% ipython --no-banner

In [1]: import numpy as np

In [2]: from numpy import linalg as LA

In [3]: np.set_printoptions(suppress=True, linewidth=100)

In [4]: tidy = lambda a: np.round(a, 2) + 0

In [5]: rng = np.random.default_rng(942450)

In [6]: W0 = np.eye(14, dtype=int)[rng.permutation(14)]

In [7]: W0
Out[7]: 
array([[0, 0, 0, 0, 0, 0, 0, 0, 0, 1, 0, 0, 0, 0],
       [0, 0, 0, 0, 0, 0, 0, 1, 0, 0, 0, 0, 0, 0],
       [0, 0, 0, 0, 0, 0, 1, 0, 0, 0, 0, 0, 0, 0],
       [0, 1, 0, 0, 0, 0, 0, 0, 0, 0, 0, 0, 0, 0],
       [0, 0, 0, 0, 0, 0, 0, 0, 1, 0, 0, 0, 0, 0],
       [0, 0, 0, 0, 0, 0, 0, 0, 0, 0, 0, 0, 1, 0],
       [0, 0, 1, 0, 0, 0, 0, 0, 0, 0, 0, 0, 0, 0],
       [0, 0, 0, 0, 0, 0, 0, 0, 0, 0, 1, 0, 0, 0],
       [1, 0, 0, 0, 0, 0, 0, 0, 0, 0, 0, 0, 0, 0],
       [0, 0, 0, 1, 0, 0, 0, 0, 0, 0, 0, 0, 0, 0],
       [0, 0, 0, 0, 0, 1, 0, 0, 0, 0, 0, 0, 0, 0],
       [0, 0, 0, 0, 0, 0, 0, 0, 0, 0, 0, 0, 0, 1],
       [0, 0, 0, 0, 1, 0, 0, 0, 0, 0, 0, 0, 0, 0],
       [0, 0, 0, 0, 0, 0, 0, 0, 0, 0, 0, 1, 0, 0]])

In [8]: B = np.array([[0, 4],
   ...:     [5, 1],
   ...:     [0, 2],
   ...:     [2, 1],
   ...:     [5, 5],
   ...:     [5, 5],
   ...:     [1, 3],
   ...:     [5, 4],
   ...:     [2, 4],
   ...:     [0, 4],
   ...:     [2, 3],
   ...:     [1, 1],
   ...:     [2, 1],
   ...:     [0, 0]])

In [9]: np.einsum("ik,kj->ji", W0, B)
Out[9]: 
array([[0, 5, 1, 5, 2, 2, 0, 2, 0, 2, 5, 0, 5, 1],
       [4, 4, 3, 1, 4, 1, 2, 3, 4, 1, 5, 0, 5, 1]])

In [10]: np.einsum("ij,ij->i", W0, W0)
Out[10]: array([1, 1, 1, 1, 1, 1, 1, 1, 1, 1, 1, 1, 1, 1])

In [11]: LA.matrix_rank(np.vstack([W0, B.T]))
Out[11]: np.int64(14)

In [12]: np.vstack([W0, B.T]).shape
Out[12]: (16, 14)

In [13]: W0 @ B
Out[13]: 
array([[0, 4],
       [5, 4],
       [1, 3],
       [5, 1],
       [2, 4],
       [2, 1],
       [0, 2],
       [2, 3],
       [0, 4],
       [2, 1],
       [5, 5],
       [0, 0],
       [5, 5],
       [1, 1]])

In [14]: tidy(np.sort(np.abs(LA.eigvals(W0)))[::-1])
Out[14]: array([1., 1., 1., 1., 1., 1., 1., 1., 1., 1., 1., 1., 1., 1.])

In [15]: p = np.eye(14)[12]

In [16]: for _ in range(6):
    ...:     p = p @ W0
    ...:     print(p.round(2))
    ...: 
[0. 0. 0. 0. 1. 0. 0. 0. 0. 0. 0. 0. 0. 0.]
[0. 0. 0. 0. 0. 0. 0. 0. 1. 0. 0. 0. 0. 0.]
[1. 0. 0. 0. 0. 0. 0. 0. 0. 0. 0. 0. 0. 0.]
[0. 0. 0. 0. 0. 0. 0. 0. 0. 1. 0. 0. 0. 0.]
[0. 0. 0. 1. 0. 0. 0. 0. 0. 0. 0. 0. 0. 0.]
[0. 1. 0. 0. 0. 0. 0. 0. 0. 0. 0. 0. 0. 0.]

In [17]: tidy(LA.det(W0))
Out[17]: np.float64(-1.0)

In [18]: x = np.array([0, 3, 2, 0, 0, 1, 1, 0, 3, 0, 3, 3, 0, 0])

In [19]: 14 - LA.matrix_rank(W0 - np.eye(14), tol=1e-8)
Out[19]: np.int64(3)

In [20]: tidy(np.sort(np.abs(np.degrees(np.angle(LA.eigvals(W0))))))
Out[20]: array([  0.,   0.,   0.,  36.,  36.,  72.,  72., 108., 108., 144., 144., 180., 180., 180.])

In [21]: tidy(LA.norm(x)), tidy(LA.norm(W0 @ x))
Out[21]: (np.float64(6.48), np.float64(6.48))

In [22]: M = np.load("a.npy")

In [23]: M
Out[23]: 
array([[ 0,  1,  2,  0, -1],
       [-1,  0, -4,  4,  4],
       [-2,  4,  0,  3,  0],
       [ 0, -4, -3,  0, -2],
       [ 1, -4,  0,  2,  0]])

In [24]: U, sig, Vh = LA.svd(M)

In [25]: tidy(sig)
Out[25]: array([7.61, 7.61, 3.01, 3.01, 0.  ])

In [26]: np.argmax(sig[:-1] / (sig[1:] + 1e-6)) + 1
Out[26]: np.int64(4)

In [27]: B = U[:, :4] @ np.diag(sig[:4]) @ Vh[:4]

In [28]: tidy(B)
Out[28]: 
array([[ 0.,  1.,  2.,  0., -1.],
       [-1.,  0., -4.,  4.,  4.],
       [-2.,  4.,  0.,  3.,  0.],
       [ 0., -4., -3.,  0., -2.],
       [ 1., -4.,  0.,  2.,  0.]])

In [29]: LA.matrix_rank(B)
Out[29]: np.int64(4)

In [30]: tidy(LA.norm(M - B) / LA.norm(M))
Out[30]: np.float64(0.0)

In [31]: tidy(LA.norm(M - B, 2)), tidy(sig[4])
Out[31]: (np.float64(0.0), np.float64(0.0))

In [32]: U, sig, Vh = LA.svd(M)

In [33]: V = Vh[:(sig > 1e-8).sum()]

In [34]: x = M[0] + 4 * M[3] + rng.integers(2) * np.eye(5)[1]

In [35]: x
Out[35]: array([  0., -14., -10.,   0.,  -9.])

In [36]: tidy(np.diag(V.T @ V))
Out[36]: array([0.24, 0.91, 0.93, 0.97, 0.95])

In [37]: tidy(V.T @ V)
Out[37]: 
array([[ 0.24, -0.27,  0.23, -0.15,  0.19],
       [-0.27,  0.91,  0.08, -0.05,  0.07],
       [ 0.23,  0.08,  0.93,  0.05, -0.06],
       [-0.15, -0.05,  0.05,  0.97,  0.04],
       [ 0.19,  0.07, -0.06,  0.04,  0.95]])

In [38]: np.unique(M.round(6), axis=0).shape
Out[38]: (5, 5)

In [39]: LA.lstsq(M[:-1].T, M[-1])[2]
Out[39]: np.int32(4)

In [40]: tidy(np.trace(LA.pinv(M) @ M))
Out[40]: np.float64(4.0)

In [41]: tidy(M @ LA.pinv(M) @ M)
Out[41]: 
array([[ 0.,  1.,  2.,  0., -1.],
       [-1.,  0., -4.,  4.,  4.],
       [-2.,  4.,  0.,  3.,  0.],
       [ 0., -4., -3.,  0., -2.],
       [ 1., -4.,  0.,  2.,  0.]])

In [42]: np.einsum("ii->", M)
Out[42]: np.int64(0)

In [43]: tidy(LA.det(2 * M)), tidy(LA.det(M))
Out[43]: (np.float64(0.0), np.float64(0.0))

In [44]: tidy(LA.eigvals(M).sum().real)
Out[44]: np.float64(0.0)

In [45]: tidy(np.poly(M))
Out[45]: array([  1.,   0.,  67.,   0., 526.,   0.])

In [46]: data = np.load("case11.npy")

In [47]: tidy(data)
Out[47]: 
array([[-48.29, -30.24,  -4.56,   2.22, -17.63,  -8.6 , -19.07,  27.39],
       [-37.04, -22.98,  -5.46,   2.62, -12.98,  -5.95, -16.99,  22.18],
       [-20.95, -13.01,  -6.01,   3.05,  -6.42,  -2.45, -13.13,  14.42],
       [-17.32, -10.86,  -5.95,   3.11,  -4.97,  -1.74, -12.04,  12.59],
       [-16.19, -10.2 ,  -5.9 ,   3.12,  -4.52,  -1.53, -11.67,  12.01],
       [-15.56,  -9.83,  -5.88,   3.12,  -4.27,  -1.41, -11.46,  11.69],
       [-12.73,  -8.2 ,  -5.7 ,   3.12,  -3.17,  -0.9 , -10.46,  10.2 ],
       [ -8.54,  -5.84,  -5.25,   3.06,  -1.57,  -0.22,  -8.73,   7.89],
       [ -6.24,  -4.59,  -4.85,   2.96,  -0.73,   0.1 ,  -7.61,   6.55],
       [ -5.06,  -3.95,  -4.59,   2.89,  -0.31,   0.24,  -6.96,   5.82],
       [ -3.8 ,  -3.28,  -4.24,   2.77,   0.11,   0.38,  -6.19,   5.  ],
       [ -0.51,  -1.46,  -2.62,   2.07,   0.99,   0.51,  -3.31,   2.4 ],
       [ -0.15,  -1.22,  -2.26,   1.87,   1.01,   0.47,  -2.77,   1.98],
       [ -0.1 ,  -1.19,  -2.21,   1.84,   1.01,   0.47,  -2.7 ,   1.92],
       [  0.26,  -0.85,  -1.59,   1.44,   0.93,   0.37,  -1.85,   1.29],
       [  0.32,  -0.76,  -1.41,   1.32,   0.87,   0.34,  -1.62,   1.13],
       [  0.33,  -0.73,  -1.35,   1.27,   0.85,   0.32,  -1.54,   1.07],
       [  0.08,  -0.08,  -0.11,   0.14,   0.11,   0.03,  -0.11,   0.08],
       [  0.07,  -0.07,  -0.1 ,   0.12,   0.09,   0.02,  -0.1 ,   0.07],
       [  0.02,  -0.02,  -0.02,   0.03,   0.02,   0.01,  -0.02,   0.02],
       [ -0.18,   0.18,   0.21,  -0.29,  -0.23,  -0.05,   0.21,  -0.16],
       [ -0.21,   0.2 ,   0.24,  -0.32,  -0.26,  -0.06,   0.23,  -0.18],
       [ -2.91,   5.71,   0.55,  -4.71,  -3.73,   0.58,  -0.13,  -1.9 ],
       [ -3.07,   7.39,   0.12,  -5.51,  -4.24,   0.99,  -0.69,  -2.25],
       [ -3.1 ,   9.14,  -0.4 ,  -6.27,  -4.65,   1.47,  -1.31,  -2.61],
       [ -3.  ,  11.01,  -1.  ,  -7.  ,  -5.  ,   2.  ,  -2.  ,  -3.  ],
       [ -2.73,  13.36,  -1.81,  -7.84,  -5.34,   2.7 ,  -2.89,  -3.49],
       [ -1.76,  18.35,  -3.65,  -9.42,  -5.79,   4.27,  -4.82,  -4.56],
       [ -1.58,  19.1 ,  -3.94,  -9.64,  -5.83,   4.51,  -5.11,  -4.73],
       [ -0.86,  21.81,  -4.99, -10.39,  -5.95,   5.39,  -6.17,  -5.32],
       [  4.31,  36.62, -10.98, -13.92,  -5.73,  10.42, -11.9 ,  -8.74]])

In [48]: u, g = data[7], data[22]

In [49]: tidy(u @ u)
Out[49]: np.float64(285.02)

In [50]: tidy(u @ g)
Out[50]: np.float64(-33.99)

In [51]: p = (u @ g) / (u @ u) * u

In [52]: tidy((g - p) @ u)
Out[52]: np.float64(0.0)

In [53]: LA.matrix_rank(np.outer(u, g))
Out[53]: np.int64(1)

In [54]: tidy(g - p)
Out[54]: array([-3.92,  5.02, -0.08, -4.34, -3.92,  0.55, -1.17, -0.96])

In [55]: tidy(LA.norm(u + g) ** 2 + LA.norm(u - g) ** 2)
Out[55]: np.float64(732.91)
